% python3 -q
>>> import numpy as np
>>> from numpy import linalg as LA
>>> np.set_printoptions(precision=3, suppress=True, linewidth=120)
>>> def tidy(a):
...     return np.round(a, 3) + 0
... 
>>> E = np.load("test17.npy")
>>> E
array([[ 0.959, -1.146, -0.146, -0.46 ,  0.064, -0.307,  2.004],
       [ 0.547, -0.562, -0.145, -0.805, -0.02 ,  0.39 ,  1.292],
       [-0.409,  0.009,  0.64 ,  0.31 , -0.004,  0.288,  0.024],
       [-1.295,  1.948, -0.191,  1.489,  0.102,  0.378, -3.6  ],
       [-0.009,  0.244, -0.376,  0.067, -0.552, -0.381, -0.231],
       [ 1.365, -2.906,  0.251, -1.037,  0.377, -0.675,  3.716],
       [ 0.402, -1.059,  0.198, -0.482,  0.244, -0.411,  0.877],
       [ 0.6  , -0.096,  0.159, -0.405, -0.123,  0.167,  1.012],
       [ 1.877, -3.794, -0.294, -2.08 ,  0.079, -0.083,  5.585],
       [-0.188,  0.02 , -0.098,  0.376,  0.23 , -0.154, -1.29 ],
       [-0.018, -0.444,  0.199, -0.083, -0.298, -0.168, -0.369],
       [ 0.821, -1.47 , -0.278, -0.448,  0.044, -0.065,  2.631],
       [ 0.405, -1.407, -0.201, -0.462, -0.124, -0.079,  2.053],
       [ 1.052, -2.075, -0.215, -0.689,  0.202,  0.019,  2.853],
       [ 1.552, -2.877, -0.093, -0.952,  0.22 ,  0.389,  2.853],
       [-1.227,  2.007, -0.485,  0.958,  0.105,  0.057, -2.931],
       [ 0.265, -0.278,  0.213, -0.323,  0.233, -0.057,  0.187],
       [ 0.043, -0.115, -0.155,  0.757, -0.579,  0.516,  0.304],
       [-0.15 ,  0.678, -0.038,  0.474, -0.15 , -0.194, -1.538],
       [ 0.98 , -0.897, -0.373, -0.764, -0.391, -0.159,  1.858],
       [ 0.245, -0.059,  0.171,  0.259,  0.516,  0.094, -0.314],
       [ 1.225, -2.501,  0.457, -1.827, -0.027,  0.001,  4.033],
       [ 0.825, -1.331,  0.045, -0.554, -0.309, -0.197,  2.253],
       [ 0.382, -1.142, -0.334, -0.705, -0.551, -0.272,  1.631],
       [ 0.111,  0.181, -0.413, -0.395, -0.224,  0.26 , -0.324],
       [ 1.961, -3.214, -0.147, -2.075,  0.072, -0.265,  4.933],
       [-0.37 ,  0.966, -0.477,  0.069, -0.412, -0.052, -2.343],
       [-1.587,  2.853, -0.227,  1.748,  0.239,  0.183, -4.388],
       [ 1.025, -3.212, -0.257, -1.777, -0.555,  0.165,  4.712],
       [ 0.193, -0.724,  0.11 , -0.123,  0.298, -0.13 ,  0.921],
       [ 2.224, -4.987,  0.147, -2.223, -0.057,  0.016,  7.627],
       [-0.002,  0.091,  0.027, -0.285,  0.213, -0.002,  0.659],
       [-0.358,  1.112, -0.117,  0.685, -0.082,  0.098, -1.348],
       [ 0.104, -0.323, -0.424, -0.439,  0.736, -0.356,  0.948]])
>>> W2 = E[[19, 30]].astype(float)
>>> for _ in range(6):
...     labels = LA.norm(E[:, None] - W2, axis=-1).argmin(axis=1)
...     W2 = np.array([E[labels == j].mean(axis=0) for j in range(2)])
... 
>>> labels
array([0, 0, 0, 0, 0, 1, 0, 0, 1, 0, 0, 1, 0, 1, 1, 0, 0, 0, 0, 0, 0, 1, 1, 0, 0, 1, 0, 0, 1, 0, 1, 0, 0, 0])
>>> tidy(W2[1] - W2[0])
array([ 1.408, -2.914,  0.065, -1.427,  0.027, -0.057,  4.324])
